$ python3 -q
>>> import numpy as np
>>> from numpy import linalg as LA
>>> np.set_printoptions(suppress=True, linewidth=120)
>>> F = np.loadtxt("case2.csv", delimiter=",")
>>> F
array([[ 0.,  0., -3., -1., -1.,  1.,  0., -3., -2.,  0.,  2.,  0.,  2., -2.],
       [ 0.,  2., -2., -4., -2., -5., -3., -2.,  0.,  1., -3.,  2., -5., -2.],
       [-3., -2.,  0.,  3., -2.,  5.,  3.,  1.,  0., -2., -2.,  1.,  2., -2.],
       [-1., -4.,  3., -2., -1.,  3.,  2., -4., -3., -3., -1.,  2.,  1.,  0.],
       [-1., -2., -2., -1.,  6.,  0., -3., -5.,  3., -4., -2.,  3., -3.,  1.],
       [ 1., -5.,  5.,  3.,  0., -4., -2.,  0.,  3., -4.,  3.,  5.,  4., -1.],
       [ 0., -3.,  3.,  2., -3., -2.,  2.,  1.,  4.,  1.,  5., -1.,  1.,  0.],
       [-3., -2.,  1., -4., -5.,  0.,  1., -6.,  0.,  3., -1.,  1.,  0.,  2.],
       [-2.,  0.,  0., -3.,  3.,  3.,  4.,  0.,  6., -2.,  0.,  2., -1.,  5.],
       [ 0.,  1., -2., -3., -4., -4.,  1.,  3., -2.,  0.,  0.,  0., -3.,  1.],
       [ 2., -3., -2., -1., -2.,  3.,  5., -1.,  0.,  0.,  2.,  4.,  0., -5.],
       [ 0.,  2.,  1.,  2.,  3.,  5., -1.,  1.,  2.,  0.,  4., -2., -4., -3.],
       [ 2., -5.,  2.,  1., -3.,  4.,  1.,  0., -1., -3.,  0., -4.,  2., -4.],
       [-2., -2., -2.,  0.,  1., -1.,  0.,  2.,  5.,  1., -5., -3., -4.,  0.]])
>>> x = np.array([9, 6, 0, 7, 1, 5, 2, 6, 5, 8, 8, 1, 3, 2])
>>> rhs = F @ x
>>> rhs
array([-13., -94., -12., -95., -95.,  -2.,  63., -85.,  10., -36.,  20.,  80., -21., -44.])
>>> np.round(LA.solve(F.T, F[8]), 4) + 0
array([0., 0., 0., 0., 0., 0., 0., 0., 1., 0., 0., 0., 0., 0.])
>>> np.round(LA.solve(F, -3 * rhs), 4) + 0
array([-27., -18.,   0., -21.,  -3., -15.,  -6., -18., -15., -24., -24.,  -3.,  -9.,  -6.])
>>> evals, vecs = LA.eigvalsh(F)
Traceback (most recent call last):
  File "<python-input-10>", line 1, in <module>
    evals, vecs = LA.eigvalsh(F)
    ^^^^^^^^^^^
ValueError: too many values to unpack (expected 2)
>>> evals, vecs = LA.eigh(F)
>>> np.unique(evals.round(6) + 0, return_counts=True)[1]
array([1, 1, 1, 1, 1, 1, 1, 1, 1, 1, 1, 1, 1, 1])
>>> np.abs(vecs[:, -1]).round(6).argmax()
np.int64(12)
>>> rng = np.random.default_rng(9858)
>>> lab = rng.permutation(14)
>>> lab
array([10, 11,  4,  1,  7,  2, 12,  0,  5,  6,  9,  8,  3, 13])
>>> other = F[lab][:, lab]
>>> np.diag(other)
array([ 2., -2.,  6.,  2., -6.,  0.,  2.,  0., -4.,  2.,  0.,  6., -2.,  0.])
>>> other = LA.invert(F)
Traceback (most recent call last):
  File "<python-input-19>", line 1, in <module>
    other = LA.invert(F)
            ^^^^^^^^^
AttributeError: module 'numpy.linalg' has no attribute 'invert'
>>> other = LA.inv(F)
>>> round(LA.slogdet(F)[0], 4)
np.float64(-1.0)
>>> np.allclose(other, F.T)
False
>>> round(float(LA.det(F) * LA.det(other)), 4)
1.0
>>> feats = np.array([[0, 0, 0, 6, -6, -6],
...     [0, 0, 0, -3, 6, -6],
...     [0, 0, 0, -9, 6, 9],
...     [2, -2, -2, 2, -2, -2],
...     [-1, 2, -2, -1, 2, -2],
...     [-3, 2, 3, -3, 2, 3]])
>>> x = np.array([5, -2, 1, -4, -5, -3])
>>> h1 = np.maximum(feats @ x, 0)
>>> np.flatnonzero(h1 > 1e-9)
array([0, 3])
>>> cov = feats.T @ feats
>>> (feats @ feats.T).shape
(6, 6)
>>> np.round(LA.eigvalsh(cov)[::-1], 4)
array([342.9458,  90.5769,  30.1985,   7.9759,   1.1975,   0.1054])
>>> K = np.loadtxt("data.csv", delimiter=",")
>>> K.round(4)
array([[-3.5224,  0.6539, -1.8752,  0.8685],
       [-2.2491,  3.0344, -2.8162, -2.7854],
       [-3.1448,  0.4351, -0.3046,  0.7096],
       [-2.6767,  3.5926, -5.2155, -2.9159],
       [-2.8879,  3.7476, -6.1588, -2.8597],
       [-1.9816,  2.2614, -0.4677, -2.2798],
       [-2.8219,  2.5745, -3.6147, -1.7526],
       [-2.1492,  1.1907,  1.171 , -1.0415],
       [-3.149 ,  1.6527, -2.7524, -0.5037],
       [-1.7305,  3.2845, -1.7603, -3.554 ],
       [-3.548 , -0.3298,  0.0157,  1.8778],
       [-3.9876,  0.7407, -3.4441,  1.2469],
       [-0.6573,  1.9659,  4.0963, -3.3087],
       [-2.257 ,  3.0957, -2.9626, -2.8387],
       [-3.0276,  2.8145, -4.7119, -1.7869],
       [-0.0622,  5.4678, -1.1222, -7.4056],
       [-2.6113,  0.6999,  0.7663, -0.0886],
       [-0.481 ,  4.3341, -0.1112, -5.8531]])
>>> np.round(K.reshape(-1, 2), 4)
array([[-3.5224,  0.6539],
       [-1.8752,  0.8685],
       [-2.2491,  3.0344],
       [-2.8162, -2.7854],
       [-3.1448,  0.4351],
       [-0.3046,  0.7096],
       [-2.6767,  3.5926],
       [-5.2155, -2.9159],
       [-2.8879,  3.7476],
       [-6.1588, -2.8597],
       [-1.9816,  2.2614],
       [-0.4677, -2.2798],
       [-2.8219,  2.5745],
       [-3.6147, -1.7526],
       [-2.1492,  1.1907],
       [ 1.171 , -1.0415],
       [-3.149 ,  1.6527],
       [-2.7524, -0.5037],
       [-1.7305,  3.2845],
       [-1.7603, -3.554 ],
       [-3.548 , -0.3298],
       [ 0.0157,  1.8778],
       [-3.9876,  0.7407],
       [-3.4441,  1.2469],
       [-0.6573,  1.9659],
       [ 4.0963, -3.3087],
       [-2.257 ,  3.0957],
       [-2.9626, -2.8387],
       [-3.0276,  2.8145],
       [-4.7119, -1.7869],
       [-0.0622,  5.4678],
       [-1.1222, -7.4056],
       [-2.6113,  0.6999],
       [ 0.7663, -0.0886],
       [-0.481 ,  4.3341],
       [-0.1112, -5.8531]])
>>> blk = K.reshape(18, 2, -1)
>>> blk.shape
(18, 2, 2)
>>> np.round(np.swapaxes(blk, 1, 2)[8], 4)
array([[-3.149 , -2.7524],
       [ 1.6527, -0.5037]])
>>> m1 = np.loadtxt("a.csv", delimiter=",")
>>> m1
array([[ -6.13  ,  -2.8603,  17.777 ,   3.0255,   3.5683,  -9.1224, -21.143 ,   6.328 ,  17.4245,  -3.3322],
       [ 14.9886,   0.038 , -35.8214,  -3.1311,   3.1567,  33.3791,  24.0934,  17.1777, -27.4885,   5.5632],
       [ 10.2434,  -0.1043, -23.9217,  -2.2984,   1.6868,  22.0162,  15.9112,  12.3536, -18.3972,   4.4847],
       [  2.2193,  -4.1741,   0.0036,   2.4778,   5.7547,  10.5335, -11.423 ,  19.8356,   6.2546,   0.1266],
       [  2.7121,  -5.9805,  -1.0613,   3.5403,   8.859 ,  14.8747, -18.3994,  30.4051,   8.3767,   0.0435],
       [-11.7776,  -1.4571,  30.3648,   3.339 ,  -0.816 , -24.9433, -22.639 ,  -9.9351,  23.5662,  -5.0017],
       [-12.405 ,  -1.2046,  29.731 ,   2.9588,  -0.8311, -24.5656, -23.1458,  -9.9274,  23.4847,  -4.2821],
       [ 11.2264,  -2.1161, -23.8982,  -1.3577,   4.8218,  26.3497,   9.9863,  22.0141, -14.875 ,   4.4822],
       [ -4.3407,  -1.4887,  11.8341,   1.8898,   2.2176,  -6.0779, -14.3562,   4.2508,  11.4102,  -2.5744],
       [  1.4076,  -2.016 ,  -0.209 ,   1.0959,   3.1729,   4.8757,  -5.6746,  10.2694,   3.1482,   0.448 ],
       [-10.745 ,   2.2582,  24.5969,   1.0462,  -4.3742, -26.6597, -10.0974, -22.4351,  15.0355,  -3.5749],
       [  8.9715,   2.1749, -24.2109,  -2.6472,  -0.9786,  16.6254,  21.9066,   2.078 , -20.7615,   3.8031],
       [  4.293 ,  -3.0115,  -5.8003,   1.6035,   4.8737,  12.8093,  -5.7484,  17.3241,   0.4627,   0.4494]])
>>> q, r_ = LA.qr(m1)
>>> round(np.trace(q @ q.T), 4)
np.float64(10.0)
>>> q.shape, r_.shape
((13, 10), (10, 10))
>>> lab = rng.permutation(14)
>>> other = F[:, lab] * rng.choice([-1, 1], 14)
>>> other
array([[ 0., -0., -1., -1., -0.,  0.,  3., -2., -1.,  0.,  3., -2.,  2.,  2.],
       [ 2., -1., -4., -2.,  3.,  0.,  2.,  0.,  5.,  2.,  2.,  5., -3.,  2.],
       [-2.,  2.,  3., -2., -3., -3., -1.,  0., -5.,  1., -0., -2., -2.,  2.],
       [-4.,  3., -2., -1., -2., -1.,  4., -3., -3.,  2., -3., -1., -1., -0.],
       [-2.,  4., -1.,  6.,  3., -1.,  5.,  3., -0.,  3.,  2.,  3., -2., -1.],
       [-5.,  4.,  3.,  0.,  2.,  1., -0.,  3.,  4.,  5., -5., -4.,  3.,  1.],
       [-3., -1.,  2., -3., -2.,  0., -1.,  4.,  2., -1., -3., -1.,  5., -0.],
       [-2., -3., -4., -5., -1., -3.,  6.,  0., -0.,  1., -1., -0., -1., -2.],
       [ 0.,  2., -3.,  3., -4., -2., -0.,  6., -3.,  2., -0.,  1.,  0., -5.],
       [ 1., -0., -3., -4., -1.,  0., -3., -2.,  4.,  0.,  2.,  3.,  0., -1.],
       [-3., -0., -1., -2., -5.,  2.,  1.,  0., -3.,  4.,  2., -0.,  2.,  5.],
       [ 2., -0.,  2.,  3.,  1.,  0., -1.,  2., -5., -2., -1.,  4.,  4.,  3.],
       [-5.,  3.,  1., -3., -1.,  2., -0., -1., -4., -4., -2., -2.,  0.,  4.],
       [-2., -1.,  0.,  1., -0., -2., -2.,  5.,  1., -3.,  2.,  4., -5., -0.]])
>>> left, _, vt = LA.svd(F.T @ other)
>>> lab
array([ 1,  9,  3,  4,  6,  0,  7,  8,  5, 11,  2, 12, 10, 13])
>>> th = np.sort(rng.uniform(-2, 2, 47))
>>> M = np.c_[th, th ** 2, th ** 3] @ np.array([[1, 0, -1, 1, -3, 2, -1, 1, 1, -2, 0, -3, 1],
...     [3, -3, -2, -2, 1, 2, 1, -1, -2, 2, 2, 3, 1],
...     [-2, 2, 1, -1, -3, 1, 2, -2, -1, -3, -3, 0, 0]])
>>> M.round(4)
array([[ 21.65  , -23.5184, -11.6363,  -2.3278,  28.6644,  -3.2775,  -7.686 ,   7.686 ,  -2.3278,  30.287 ,  26.5501,
         16.0783,   1.6226],
       [ 20.1212, -21.9394, -10.8044,  -2.4192,  26.7931,  -3.0355,  -6.8976,   6.8976,  -2.4192,  28.2808,  24.6443,
         15.3724,   1.4877],
       [ 18.1611, -19.9113,  -9.737 ,  -2.5154,  24.3965,  -2.7351,  -5.9087,   5.9087,  -2.5154,  25.7095,  22.2091,
         14.4398,   1.3129],
       [ 15.2444, -16.8842,  -8.1467,  -2.6084,  20.8348,  -2.3109,  -4.4893,   4.4893,  -2.6084,  21.8838,  18.6043,
         12.9856,   1.049 ],
       [ 13.5578, -15.1275,  -7.226 ,  -2.6299,  18.7764,  -2.0792,  -3.7018,   3.7018,  -2.6299,  19.6707,  16.5313,
         12.1011,   0.8943],
       [ 11.0357, -12.4897,  -5.8479,  -2.6083,  15.6973,  -1.7536,  -2.5795,   2.5795,  -2.6083,  16.3574,  13.4494,
         10.7041,   0.6601],
       [ 10.1989, -11.6109,  -5.3903,  -2.5843,  14.6745,  -1.6516,  -2.2243,   2.2243,  -2.5843,  15.2562,  12.4322,
         10.2169,   0.5817],
       [  9.6617, -11.0455,  -5.0964,  -2.5638,  14.0171,  -1.5878,  -2.0014,   2.0014,  -2.5638,  14.5483,  11.7806,
          9.8967,   0.5312],
       [  8.2823,  -9.5893,  -4.3418,  -2.4908,  12.3263,  -1.4301,  -1.4498,   1.4498,  -2.4908,  12.7275,  10.1136,
          9.0453,   0.4012],
       [  7.3674,  -8.6188,  -3.841 ,  -2.4238,  11.201 ,  -1.3306,  -1.1025,   1.1025,  -2.4238,  11.5157,   9.0127,
          8.4531,   0.3147],
       [  4.7094,  -5.7708,  -2.3873,  -2.1187,   7.8975,  -1.0654,  -0.2034,   0.2034,  -2.1187,   7.9627,   5.8399,
          6.5636,   0.0651],
       [  3.6233,  -4.5881,  -1.7947,  -1.9283,   6.5188,  -0.9659,   0.0996,  -0.0996,  -1.9283,   6.4848,   4.5553,
          5.6865,  -0.034 ],
       [  3.295 ,  -4.2272,  -1.6159,  -1.8601,   6.0959,  -0.9365,   0.181 ,  -0.181 ,  -1.8601,   6.0327,   4.1683,
          5.4037,  -0.0632],
       [  3.2299,  -4.1554,  -1.5805,  -1.8459,   6.0116,  -0.9307,   0.1965,  -0.1965,  -1.8459,   5.9426,   4.0916,
          5.3464,  -0.0689],
       [  2.3806,  -3.2106,  -1.1197,  -1.6361,   4.8946,  -0.854 ,   0.3753,  -0.3753,  -1.6361,   4.7536,   3.0935,
          4.557 ,  -0.1411],
       [  1.5166,  -2.2263,  -0.6553,  -1.3597,   3.7056,  -0.7695,   0.4984,  -0.4984,  -1.3597,   3.4996,   2.0801,
          3.6405,  -0.206 ],
       [  1.1452,  -1.7912,  -0.4583,  -1.2111,   3.1642,  -0.727 ,   0.5241,  -0.5241,  -1.2111,   2.9355,   1.6435,
          3.1901,  -0.2287],
       [  1.0346,  -1.6595,  -0.4001,  -1.1619,   2.9972,  -0.7128,   0.5274,  -0.5274,  -1.1619,   2.7628,   1.513 ,
          3.0461,  -0.2344],
       [  0.6294,  -1.1642,  -0.1903,  -0.954 ,   2.3496,  -0.6506,   0.5149,  -0.5149,  -0.954 ,   2.1008,   1.0311,
          2.4628,  -0.2488],
       [  0.475 ,  -0.9677,  -0.1125,  -0.8587,   2.08  ,  -0.6195,   0.4963,  -0.4963,  -0.8587,   1.8301,   0.8446,
          2.2067,  -0.2499],
       [  0.4702,  -0.9615,  -0.1101,  -0.8556,   2.0713,  -0.6185,   0.4955,  -0.4955,  -0.8556,   1.8214,   0.8387,
          2.1983,  -0.2499],
       [  0.1537,  -0.5294,   0.0404,  -0.6049,   1.4272,  -0.5221,   0.4108,  -0.4108,  -0.6049,   1.1926,   0.4413,
          1.5504,  -0.2345],
       [  0.1439,  -0.5148,   0.0447,  -0.595 ,   1.4034,  -0.5177,   0.4064,  -0.4064,  -0.595 ,   1.1701,   0.4282,
          1.5255,  -0.2333],
       [ -0.0567,  -0.1578,   0.1126,  -0.2967,   0.7193,  -0.3469,   0.2408,  -0.2408,  -0.2967,   0.5508,   0.1217,
          0.7817,  -0.1685],
       [ -0.0756,  -0.0623,   0.0972,  -0.1733,   0.4406,  -0.2404,   0.1517,  -0.1517,  -0.1733,   0.3217,   0.0459,
          0.4708,  -0.1189],
       [  0.3483,  -0.1262,  -0.3099,   0.1125,  -0.6501,   0.5541,  -0.1509,   0.1509,   0.1125,  -0.3785,   0.0658,
         -0.5184,   0.2715],
       [  0.7614,  -0.3576,  -0.6642,   0.0118,  -1.2461,   1.1998,  -0.109 ,   0.109 ,   0.0118,  -0.6791,   0.1286,
         -0.7223,   0.567 ],
       [  1.1196,  -0.5717,  -0.9839,  -0.217 ,  -1.8371,   1.8608,   0.0813,  -0.0813,  -0.217 ,  -0.9889,   0.1069,
         -0.7431,   0.8481],
       [  1.8853,  -0.9765,  -1.8099,  -1.4933,  -4.1517,   4.2195,   1.4179,  -1.4179,  -1.4933,  -2.4172,  -0.5997,
         -0.2488,   1.7345],
       [  2.0034,  -1.    ,  -2.0068,  -2.0206,  -5.0343,   5.0309,   2.0241,  -2.0241,  -2.0206,  -3.0241,  -1.0172,
          0.0103,   2.0103],
       [  2.0358,  -0.9948,  -2.0803,  -2.2547,  -5.4241,   5.3778,   2.2992,  -2.2992,  -2.2547,  -3.2993,  -1.2172,
          0.1282,   2.1248],
       [  2.0537,  -0.9854,  -2.1316,  -2.4332,  -5.7209,   5.638 ,   2.5111,  -2.5111,  -2.4332,  -3.5115,  -1.3749,
          0.2188,   2.2095],
       [  2.0728,  -0.9555,  -2.2192,  -2.7739,  -6.2874,   6.1257,   2.9203,  -2.9203,  -2.7739,  -3.9219,  -1.6874,
          0.393 ,   2.3655],
       [  2.0754,  -0.9402,  -2.2496,  -2.905 ,  -6.5055,   6.3105,   3.0792,  -3.0792,  -2.905 ,  -4.0816,  -1.8113,
          0.4604,   2.4238],
       [  2.0248,  -0.7677,  -2.4311,  -3.8903,  -8.1512,   7.6617,   4.2967,  -4.2967,  -3.8903,  -5.3137,  -2.7994,
          0.9697,   2.8375],
       [  1.9762,  -0.6763,  -2.4829,  -4.2759,  -8.7992,   8.1755,   4.7826,  -4.7826,  -4.2759,  -5.8096,  -3.2098,
          1.1694,   2.9896],
       [  1.9601,  -0.6487,  -2.4956,  -4.3832,  -8.98  ,   8.3174,   4.9187,  -4.9187,  -4.3832,  -5.9489,  -3.3262,
          1.225 ,   3.0311],
       [  1.9059,  -0.561 ,  -2.5298,  -4.7055,  -9.5243,   8.7403,   5.3295,  -5.3295,  -4.7055,  -6.3705,  -3.6806,
          1.3917,   3.1538],
       [  1.3504,   0.1895,  -2.6309,  -6.855 , -13.2044,  11.4749,   8.1355,  -8.1355,  -6.855 ,  -9.293 ,  -6.213 ,
          2.4946,   3.9115],
       [  1.1952,   0.3815,  -2.629 ,  -7.3153, -14.0037,  12.0455,   8.7491,  -8.7491,  -7.3153,  -9.9409,  -6.7875,
          2.728 ,   4.0628],
       [  0.9556,   0.6712,  -2.6145,  -7.9715, -15.15  ,  12.852 ,   9.6304,  -9.6304,  -7.9715, -10.8766,  -7.623 ,
          3.0591,   4.2733],
       [  0.8675,   0.7761,  -2.6064,  -8.1999, -15.5506,  13.1308,   9.9388,  -9.9388,  -8.1999, -11.2054,  -7.9181,
          3.1738,   4.3452],
       [  0.2856,   1.4545,  -2.527 ,  -9.5857, -18.0009,  14.8062,  11.8271, -11.8271,  -9.5857, -13.2326,  -9.7523,
          3.864 ,   4.7683],
       [ -0.2695,   2.0857,  -2.4225, -10.7712, -20.1215,  16.2197,  13.4632, -13.4632, -10.7712, -15.0069, -11.3746,
          4.4468,   5.1146],
       [ -0.6149,   2.473 ,  -2.348 , -11.4626, -21.3681,  17.037 ,  14.4255, -14.4255, -11.4626, -16.0574, -12.3411,
          4.7836,   5.3108],
       [ -1.8844,   3.8738,  -2.0314, -13.7994, -25.6308,  19.7676,  17.7152, -17.7152, -13.7994, -19.6837, -15.7049,
          5.9049,   5.9471],
       [ -1.9492,   3.9445,  -2.0138, -13.912 , -25.838 ,  19.8981,  17.875 , -17.875 , -13.912 , -19.8611, -15.8704,
          5.9583,   5.9768]])
>>> # null space of dimension 10
>>> r0 = np.array([3, 3, 0])
>>> np.round(np.polyval(r0, M[5]), 4)
array([398.4686, 430.5086,  85.05  ,  12.5847, 786.3085,   3.9648,  12.2233,  27.7005,  12.5847, 851.7638, 583.0096,
       375.8439,   3.2873])
